% python3 -q
>>> import numpy as np
>>> import numpy.linalg as la
>>> np.set_printoptions(precision=4, suppress=True, linewidth=120, floatmode="fixed")
>>> tidy = lambda a: np.round(a, 4) + 0
>>> E = np.array([[0, 0, 0],
...     [1, 2, 1],
...     [1, 0, 2],
...     [2, 2, 0],
...     [2, 1, 0],
...     [1, 0, 2],
...     [0, 1, 0],
...     [1, 0, 0],
...     [0, 0, 0],
...     [2, 2, 2],
...     [2, 1, 1]])
>>> E
array([[0, 0, 0],
       [1, 2, 1],
       [1, 0, 2],
       [2, 2, 0],
       [2, 1, 0],
       [1, 0, 2],
       [0, 1, 0],
       [1, 0, 0],
       [0, 0, 0],
       [2, 2, 2],
       [2, 1, 1]])
>>> x = np.array([1, 0, -1])
>>> rhs = E @ x
>>> rhs
array([ 0,  0, -1,  2,  2, -1,  0,  1,  0,  0,  1])
>>> tidy(la.solve(E.T @ E, E.T @ rhs))
array([ 1.0000,  0.0000, -1.0000])
>>> rng = np.random.default_rng(89)
>>> rhs = rhs + 0.3 * rng.normal(size=11)
>>> tidy(rhs)
array([-0.1536, -0.0822, -0.6775,  2.0894,  2.2822, -0.8990,  0.1548,  1.0353,  0.1735, -0.2666,  1.3216])
>>> c, *_ = la.lstsq(E, rhs)
>>> tidy(E.T @ (rhs - E @ c))
array([0.0000, 0.0000, 0.0000])
>>> print(tidy(la.norm(rhs - E @ c)))
0.5539
>>> [round(float(la.norm(la.solve(E.T @ E + lam * np.eye(3), E.T @ rhs))), 2) for lam in (0, 1, 10, 100)]
[1.56, 1.25, 0.53, 0.1]
>>> c.round()
array([ 1.0000, -0.0000, -1.0000])
>>> tidy(c)
array([ 1.1620, -0.1230, -1.0263])
>>> z = E[:, 1] > np.median(E[:, 1])
>>> u = E[z].mean(axis=0) - E[~z].mean(axis=0)
>>> ((E - E.mean(axis=0)) @ u > 0).astype(int)
array([0, 1, 0, 1, 1, 0, 0, 0, 0, 1, 1])
>>> x = np.array([1, 2, 1])
>>> h = np.maximum(E @ x, 0)
>>> h
array([0, 6, 3, 6, 4, 3, 2, 1, 0, 8, 5])
>>> print(np.maximum(E @ x, 0) - np.maximum(-E @ x, 0))
[0 6 3 6 4 3 2 1 0 8 5]
>>> E * (h > 1e-9)[:, None]
array([[0, 0, 0],
       [1, 2, 1],
       [1, 0, 2],
       [2, 2, 0],
       [2, 1, 0],
       [1, 0, 2],
       [0, 1, 0],
       [1, 0, 0],
       [0, 0, 0],
       [2, 2, 2],
       [2, 1, 1]])
>>> np.maximum(E @ (3 * x), 0)
array([ 0, 18,  9, 18, 12,  9,  6,  3,  0, 24, 15])
>>> tidy(np.tanh(E @ x))
array([0.0000, 1.0000, 0.9951, 1.0000, 0.9993, 0.9951, 0.9640, 0.7616, 0.0000, 1.0000, 0.9999])
>>> def softmax(z):
...     e = np.exp(z - z.max(axis=-1, keepdims=True))
...     return e / e.sum(axis=-1, keepdims=True)
... 
>>> tidy(softmax(E).sum(axis=1))
array([1.0000, 1.0000, 1.0000, 1.0000, 1.0000, 1.0000, 1.0000, 1.0000, 1.0000, 1.0000, 1.0000])
>>> scores = E @ E.T / np.sqrt(3)
>>> softmax(scores).round(6).argmax(axis=1)
array([0, 9, 9, 3, 3, 9, 1, 3, 0, 9, 9])
>>> tidy(softmax(scores)[7] @ E)
array([1.4248, 1.0343, 0.8075])
>>> data = np.load("a.npy")
>>> data
array([[ 6,  0,  0,  0,  0,  0,  0,  0,  0,  0,  0],
       [ 4,  1,  0,  0,  0,  0,  0,  0,  0,  0,  0],
       [ 7,  2,  2,  0,  0,  0,  0,  0,  0,  0,  0],
       [-9, -3,  7, -1,  0,  0,  0,  0,  0,  0,  0],
       [ 4, -3,  4, -6,  1,  0,  0,  0,  0,  0,  0],
       [ 9,  5,  5,  2, -5,  5,  0,  0,  0,  0,  0],
       [-1,  2,  6,  2, -1,  6, -9,  0,  0,  0,  0],
       [ 7, -4,  8, -4, -2,  4,  8, -5,  0,  0,  0],
       [-9,  7, -1,  5,  6,  3,  1,  7,  8,  0,  0],
       [ 7, -6,  5, -7, -1,  9, -5,  6, -5,  0,  0],
       [ 3,  3, -8, -4,  0,  6, -9,  5, -5,  3,  9]])
>>> print(np.abs(np.diag(la.qr(data)[1])) > 1e-9)
[ True  True  True  True  True  True  True  True  True  True False]
>>> X = np.load("sample6.npy")
>>> X
array([[  1,  -3,   9, -27],
       [  1,  -2,   4,  -8],
       [  1,  -1,   1,  -1],
       [  1,   0,   0,   0]])
>>> B = X / la.norm(X, axis=1, keepdims=True)
>>> gram = B @ B.T
>>> tidy(np.degrees(np.arccos(np.clip(gram[2, 3], -1, 1))))
np.float64(60.0)
>>> tidy(gram)
array([[1.0000, 0.9810, 0.6984, 0.0349],
       [0.9810, 1.0000, 0.8135, 0.1085],
       [0.6984, 0.8135, 1.0000, 0.5000],
       [0.0349, 0.1085, 0.5000, 1.0000]])
>>> left, sv, vt = la.svd(X)
>>> np.argmax(sv[:-1] / (sv[1:] + 1e-6)) + 1
np.int64(1)
>>> tidy(sv)
array([30.0686,  2.2363,  0.9167,  0.1947])
>>> B = left[:, :1] @ np.diag(sv[:1]) @ vt[:1]
>>> tidy(la.norm(X - B) / la.norm(X))
np.float64(0.0804)
>>> la.matrix_rank(X, rtol=0.05)
np.int64(2)
>>> W2 = E[[6, 4]].astype(float)
>>> for _ in range(3):
...     z = la.norm(E[:, None] - W2, axis=-1).argmin(axis=1)
...     W2 = np.array([E[z == j].mean(axis=0) for j in range(2)])
... 
>>> z
array([0, 1, 0, 1, 1, 0, 0, 0, 0, 1, 1])
>>> np.bincount(z)
array([6, 5])
>>> m1 = np.array([[-5, 8, 0, 0], [8, 2, 0, 0], [0, 0, -5, 8], [0, 0, 8, 2]])
>>> # symmetric, so the eigenvalues are real
>>> O, Rm = la.qr(m1)
>>> tidy(np.abs(np.diag(Rm)))
array([9.4340, 7.8440, 9.4340, 7.8440])
>>> tidy(Rm)
array([[ 9.4340, -2.5440,  0.0000,  0.0000],
       [ 0.0000,  7.8440,  0.0000,  0.0000],
       [ 0.0000,  0.0000,  9.4340, -2.5440],
       [ 0.0000,  0.0000,  0.0000,  7.8440]])
>>> tidy(O)
array([[-0.5300,  0.8480,  0.0000,  0.0000],
       [ 0.8480,  0.5300,  0.0000,  0.0000],
       [ 0.0000,  0.0000, -0.5300,  0.8480],
       [ 0.0000,  0.0000,  0.8480,  0.5300]])
>>> M = np.load("run12.npy")
>>> tidy(M)
array([[  1.3436,  14.7737, -13.4139],
       [ 13.7720, -13.7301,   4.6708],
       [ 18.1884,  -7.8825,  -2.6546],
       [ 16.4595,   2.8526, -10.9976],
       [  5.2332,  13.2036, -14.0811],
       [ -2.4506,  15.6549, -12.2033],
       [  4.2669,  13.6594, -13.9719],
       [ 18.6112,  -4.6385,  -5.6664],
       [-15.0558,  -5.0480,  12.1589],
       [ 12.5195, -14.4287,   5.9222],
       [-18.2262,   1.6067,   8.0761],
       [-18.0663,   8.2795,   2.2495],
       [-15.5634,  -4.3194,  11.7951],
       [-18.3692,   7.1539,   3.3755],
       [ 13.6833, -13.7862,   4.7652],
       [ -7.6933,  15.7766,  -9.5871],
       [-16.4399,  11.3248,  -1.2158],
       [ 17.7433,   0.0238,  -9.2290],
       [-18.3638,   2.2450,   7.5982],
       [-17.8299,   8.9230,   1.5730],
       [-18.4110,   2.5029,   7.4007]])
>>> Xs = M - M.mean(axis=0)
>>> left, sv, vt = la.svd(Xs, full_matrices=False)
>>> print(tidy(sv ** 2 / (sv ** 2).sum()))
[0.6451 0.3549 0.0000]
>>> tidy(vt[0] * np.sign(vt[0, np.abs(vt[0]).argmax()]))
array([ 0.9297, -0.2713, -0.2490])
>>> la.matrix_rank(Xs)
np.int64(2)
